$ python -q
>>> import numpy as np
>>> import numpy.linalg as la
>>> np.set_printoptions(precision=2, suppress=True, linewidth=140, floatmode="fixed")
>>> def rnd(a):
...     return np.round(a, 2) + 0
... 
>>> F = np.load("case19.npy")
>>> F
array([[ 1.84, -1.56,  1.21],
       [-0.76,  0.91, -0.51],
       [-2.28,  3.25, -1.55]])
>>> la.lstsq(F[:-1].T, F[-1])[2]
np.int32(2)
>>> np.allclose(F[:-1].T @ la.lstsq(F[:-1].T, F[-1])[0], F[-1])
True
>>> left, sig, VT = la.svd(F)
>>> V = VT[:(sig > 1e-8).sum()]
>>> rng = np.random.default_rng(3484)
>>> x0 = F[1] + -3 * F[0] + rng.integers(2) * np.eye(3)[0]
>>> x0
array([-5.28,  5.59, -4.14])
>>> la.matrix_rank(np.vstack([F, x0]))
np.int64(3)
>>> rnd(la.norm(x0 - V.T @ V @ x0))
np.float64(0.53)
>>> rnd(np.diag(V.T @ V))
array([0.72, 1.00, 0.28])
>>> np.allclose(V.T @ V @ x0, x0)
False
>>> other = F + rng.integers(-2, 3, (3, 2)) @ rng.integers(-2, 3, (2, 3))
>>> rnd(other)
array([[ 3.84,  0.44,  3.21],
       [-2.76, -1.09, -2.51],
       [-2.28,  3.25, -1.55]])
>>> rnd(la.svd(other - F, compute_uv=False))
array([4.90, 0.00, 0.00])
>>> la.cond(F) > 100
np.True_
>>> rnd(la.norm(F, 2) / la.norm(F))
np.float64(0.99)
>>> np.argsort(-la.norm(F, axis=0).round(6), kind="stable")[:3]
array([1, 0, 2])
>>> J = np.array([[1.0, 0.7, 0.49], [0.7, 1.0, 0.7], [0.49, 0.7, 1.0]])
>>> other = la.inv(J)
>>> rnd(la.inv(other))
array([[1.00, 0.70, 0.49],
       [0.70, 1.00, 0.70],
       [0.49, 0.70, 1.00]])
>>> rnd(la.slogdet(J)[0])
np.float64(1.0)
>>> np.allclose(other, J.T)
False
>>> gram = J.T @ J
>>> la.matrix_rank(gram)
np.int64(3)
>>> rnd(gram)
array([[1.73, 1.74, 1.47],
       [1.74, 1.98, 1.74],
       [1.47, 1.74, 1.73]])
>>> (J @ J.T).shape
(3, 3)
>>> rnd(la.eigvalsh(gram)[::-1])
array([5.13, 0.26, 0.05])
>>> other = np.array([[5, 9, 8], [6, 0, 1], [5, 5, 0]])
>>> m1 = other + other.T
>>> m1
array([[10, 15, 13],
       [15,  0,  6],
       [13,  6,  0]])
>>> other = m1 / la.norm(m1, axis=1, keepdims=True)
>>> gram = other @ other.T
>>> (np.abs(gram) > 0.9).astype(int)
array([[1, 0, 0],
       [0, 1, 0],
       [0, 0, 1]])
>>> rnd(gram[2])
array([0.69, 0.84, 1.00])
>>> rnd(gram)
array([[1.00, 0.63, 0.69],
       [0.63, 1.00, 0.84],
       [0.69, 0.84, 1.00]])
>>> np.argwhere(np.triu(np.abs(gram) > 0.95, 1))
array([], shape=(0, 2), dtype=int64)
>>> ev, V = la.eig(m1)
>>> rnd(np.sort(la.eigvals(m1.T)))
array([-12.05,  -5.88,  27.93])
>>> rnd(np.sort(la.eigvals(la.inv(m1))))
array([-0.17, -0.08,  0.04])
>>> rnd(np.sort(la.eigvals(m1 @ m1)))
array([ 34.61, 145.18, 780.21])
>>> rnd(la.eigvals(m1))
array([ 27.93, -12.05,  -5.88])
>>> rnd(la.eigvals(m1).sum().real)
np.float64(10.0)
>>> rnd(la.det(m1.T))
np.float64(1980.0)
>>> np.kron(np.eye(2, dtype=int), m1)
array([[10, 15, 13,  0,  0,  0],
       [15,  0,  6,  0,  0,  0],
       [13,  6,  0,  0,  0,  0],
       [ 0,  0,  0, 10, 15, 13],
       [ 0,  0,  0, 15,  0,  6],
       [ 0,  0,  0, 13,  6,  0]])
>>> rnd(la.det(m1[::-1]))
np.float64(-1980.0)
>>> W0 = np.loadtxt("w.csv", delimiter=",")
>>> W0
array([[-1.00,  0.00, -2.00],
       [ 0.00,  0.00,  0.00],
       [-1.00,  0.00, -3.00]])
>>> left, sig, VT = la.svd(W0)
>>> rnd(sig)
array([3.86, 0.26, 0.00])
>>> np.argmax(sig[:-1] / (sig[1:] + 1e-6)) + 1
np.int64(2)
>>> other = left[:, :2] @ np.diag(sig[:2]) @ VT[:2]
>>> la.matrix_rank(W0, rtol=0.05)
np.int64(2)
>>> la.matrix_rank(other)
np.int64(2)
>>> rnd(other)
array([[-1.00,  0.00, -2.00],
       [ 0.00,  0.00,  0.00],
       [-1.00,  0.00, -3.00]])
>>> rnd(np.abs(W0 - other).max())
np.float64(0.0)
>>> rnd(la.norm(W0 - other) / la.norm(W0))
np.float64(0.0)
>>> left, sig, VT = la.svd(W0)
>>> V = VT[:(sig > 1e-8).sum()]
>>> x0 = W0[1] + 4 * W0[2] + rng.integers(2) * np.eye(3)[0]
>>> x0
array([ -3.00,   0.00, -12.00])
>>> np.allclose(V.T @ V @ x0, x0)
True
>>> rnd(la.norm(x0 - V.T @ V @ x0))
np.float64(0.0)
>>> rnd(V.T @ V)
array([[1.00, 0.00, 0.00],
       [0.00, 0.00, 0.00],
       [0.00, 0.00, 1.00]])
>>> rnd(np.trace(la.pinv(W0) @ W0))
np.float64(2.0)
>>> lab = rng.permutation(3)
>>> lab
array([1, 2, 0])
>>> other = W0[lab][:, lab]
>>> np.trace(other)
np.float64(-4.0)
>>> np.diag(other)
array([ 0.00, -3.00, -1.00])
>>> rnd(la.det(other)), rnd(la.det(W0[lab]))
(np.float64(0.0), np.float64(0.0))
>>> rnd(np.sort(np.abs(la.eigvals(other))))
array([0.00, 0.27, 3.73])
>>> other = np.array([[0, -2, 1], [0, 0, 1]])
>>> Z = np.kron(other, W0)
>>> la.matrix_rank(Z)
np.int64(4)
>>> Z
array([[-0.00,  0.00, -0.00,  2.00, -0.00,  4.00, -1.00,  0.00, -2.00],
       [ 0.00,  0.00,  0.00, -0.00, -0.00, -0.00,  0.00,  0.00,  0.00],
       [-0.00,  0.00, -0.00,  2.00, -0.00,  6.00, -1.00,  0.00, -3.00],
       [-0.00,  0.00, -0.00, -0.00,  0.00, -0.00, -1.00,  0.00, -2.00],
       [ 0.00,  0.00,  0.00,  0.00,  0.00,  0.00,  0.00,  0.00,  0.00],
       [-0.00,  0.00, -0.00, -0.00,  0.00, -0.00, -1.00,  0.00, -3.00]])
>>> data = np.load("dump.npy")
>>> data
array([[  5,  10, -15],
       [  7,  14, -21],
       [  3,   6,  -9],
       [  9,  18, -27]])
>>> left, sig, VT = la.svd(data)
>>> V = VT[:(sig > 1e-8).sum()]
>>> x0 = data[0] + -1 * data[3] + rng.integers(2) * np.eye(3)[0]
>>> x0
array([-3.00, -8.00, 12.00])
>>> rnd(V.T @ V)
array([[ 0.07,  0.14, -0.21],
       [ 0.14,  0.29, -0.43],
       [-0.21, -0.43,  0.64]])
>>> la.lstsq(data[:-1].T, data[-1])[2]
np.int32(1)
>>> np.allclose(data[:-1].T @ la.lstsq(data[:-1].T, data[-1])[0], data[-1])
True
>>> rnd(data @ la.pinv(data) @ data)
array([[  5.00,  10.00, -15.00],
       [  7.00,  14.00, -21.00],
       [  3.00,   6.00,  -9.00],
       [  9.00,  18.00, -27.00]])
>>> np.unique(data.round(6), axis=0).shape
(4, 3)
>>> np.abs(np.diag(la.qr(data)[1])) > 1e-9
array([ True, False, False])
>>> r = la.matrix_rank(data)
>>> r
np.int64(1)
>>> ns = la.svd(data)[2][r:].T
>>> np.allclose(data @ ns, 0)
True
>>> rnd(ns @ ns.T)
array([[ 0.93, -0.14,  0.21],
       [-0.14,  0.71,  0.43],
       [ 0.21,  0.43,  0.36]])
>>> ns.shape
(3, 2)
>>> [int(la.matrix_rank(data[:, :j + 1])) for j in range(3)]
[1, 1, 1]
>>> [int(la.matrix_rank(np.delete(data, i, axis=0))) for i in range(4)]
[1, 1, 1, 1]
>>> left, sig, VT = la.svd(data)
>>> rnd(sig)
array([47.92,  0.00,  0.00])
>>> np.argmax(sig[:-1] / (sig[1:] + 1e-6)) + 1
np.int64(1)
>>> other = left[:, :1] @ np.diag(sig[:1]) @ VT[:1]
>>> rnd(la.norm(data - other) / la.norm(data))
np.float64(0.0)
>>> A = np.loadtxt("mat.csv", delimiter=",")
>>> rnd(A)
array([[-0.93,  4.07, -0.48],
       [-3.81,  1.19, -1.20],
       [ 1.86,  6.86,  0.21],
       [-0.69,  4.31, -0.42],
       [-7.51, -2.51, -2.13],
       [-8.79, -3.79, -2.45],
       [-6.85, -1.85, -1.96],
       [-0.16,  4.84, -0.29],
       [-2.40,  2.60, -0.85],
       [-4.25,  0.75, -1.31],
       [-5.27, -0.27, -1.57],
       [-6.40, -1.40, -1.85],
       [-4.98,  0.02, -1.49],
       [-5.70, -0.70, -1.68],
       [-6.87, -1.87, -1.97],
       [-7.17, -2.17, -2.04],
       [-0.03,  4.97, -0.26],
       [-5.21, -0.21, -1.55],
       [-2.01,  2.99, -0.75]])
>>> gram = A.T @ A
>>> rnd(la.eigvalsh(gram)[::-1])
array([544.89, 158.09,   0.00])
>>> rnd(np.diag(gram))
array([479.46, 182.72,  40.80])
>>> Xs = A - A.mean(axis=0)
>>> left, sig, VT = la.svd(Xs, full_matrices=False)
>>> np.abs(left[:, 0]).argmax()
np.int64(2)
>>> rnd(sig)
array([18.50,  0.00,  0.00])
>>> np.searchsorted(np.cumsum(sig ** 2) / (sig ** 2).sum(), 0.9) + 1
np.int64(1)
>>> la.matrix_rank(Xs)
np.int64(1)
>>> rnd(Xs.mean(axis=0))
array([0.00, 0.00, 0.00])
>>> left, sig, VT = la.svd(A)
>>> V = VT[:(sig > 1e-8).sum()]
>>> x0 = A[14] + 2 * A[3] + rng.integers(2) * np.eye(3)[0]
>>> rnd(x0)
array([-7.26,  6.74, -2.81])
>>> np.allclose(V.T @ V @ x0, x0)
False
>>> rnd(V.T @ V)
array([[ 0.92,  0.01,  0.27],
       [ 0.01,  1.00, -0.05],
       [ 0.27, -0.05,  0.08]])
>>> la.norm(A, axis=1).argmax()
np.int64(5)
>>> rnd(la.norm(A) ** 2 / la.norm(A, 2) ** 2)
np.float64(1.29)
>>> rnd(la.norm(A, 2))
np.float64(23.34)
>>> rnd(la.norm(A, axis=0))
array([21.90, 13.52,  6.39])
>>> E = np.load("block5.npy")
>>> E
array([[-1, -1,  2],
       [ 0, -1,  0],
       [ 0,  1,  0],
       [-1, -1,  2]])
>>> # row 3 repeats row 0
>>> rnd(E @ la.pinv(E) @ E)
array([[-1.00, -1.00,  2.00],
       [ 0.00, -1.00,  0.00],
       [ 0.00,  1.00,  0.00],
       [-1.00, -1.00,  2.00]])
>>> u = np.array([5, -9, -6, 1])
>>> M = np.array([np.roll(u, i) for i in range(4)])
>>> M
array([[ 5, -9, -6,  1],
       [ 1,  5, -9, -6],
       [-6,  1,  5, -9],
       [-9, -6,  1,  5]])
>>> other = M / np.sqrt((M ** 2).mean(axis=1, keepdims=True))
>>> rnd(la.norm(other, axis=1))
array([2.00, 2.00, 2.00, 2.00])
>>> la.matrix_power(m1, 2)
array([[494, 228, 220],
       [228, 261, 195],
       [220, 195, 205]])
>>> rnd(la.det(m1))
np.float64(1980.0)
